% python3 -q
>>> import numpy as np
>>> from numpy import linalg as LA
>>> np.set_printoptions(suppress=True, linewidth=120)
>>> J = np.load("mat.npy")
>>> J
array([[1.  , 0.7 , 0.49],
       [0.7 , 1.  , 0.7 ],
       [0.49, 0.7 , 1.  ]])
>>> G = J.T @ J
>>> LA.matrix_rank(G)
np.int64(3)
>>> G.round(3)
array([[1.73 , 1.743, 1.47 ],
       [1.743, 1.98 , 1.743],
       [1.47 , 1.743, 1.73 ]])
>>> vec = np.array([-2, -3, 1])
>>> y = J @ vec
>>> coef, lr = np.zeros(3), 1 / LA.norm(J, 2) ** 2
>>> for i in range(250):
...     coef -= lr * J.T @ (J @ coef - y)
...     if i % 50 == 0: print(i, round(LA.norm(J @ coef - y), 3))
... 
0 1.113
50 0.272
100 0.159
150 0.097
200 0.059
>>> coef.round(3)
array([-2.07 , -2.873,  0.93 ])
>>> w, vecs = LA.eigh(J)
>>> vec = np.array([-2, -2, -3])
>>> round(float(vec @ J @ vec), 3)
36.88
>>> np.round(LA.eigvalsh(J[1:, 1:]), 3)
array([0.3, 1.7])
>>> np.round(vec @ J @ vec / (vec @ vec), 3), round(w[0], 3), round(float(w[-1]), 3)
(np.float64(2.169), np.float64(0.225), 2.265)
>>> np.round(LA.eigvals(J), 3)
array([2.265, 0.51 , 0.225])
>>> np.kron(np.eye(2, dtype=int), J)
array([[1.  , 0.7 , 0.49, 0.  , 0.  , 0.  ],
       [0.7 , 1.  , 0.7 , 0.  , 0.  , 0.  ],
       [0.49, 0.7 , 1.  , 0.  , 0.  , 0.  ],
       [0.  , 0.  , 0.  , 1.  , 0.7 , 0.49],
       [0.  , 0.  , 0.  , 0.7 , 1.  , 0.7 ],
       [0.  , 0.  , 0.  , 0.49, 0.7 , 1.  ]])
>>> round(LA.eigvals(J).sum().real, 3)
np.float64(3.0)
>>> np.round(LA.det(2 * J), 3), round(LA.det(J), 3)
(np.float64(2.081), np.float64(0.26))
>>> round(np.einsum("ij,ji->", J, J), 3)
np.float64(5.44)
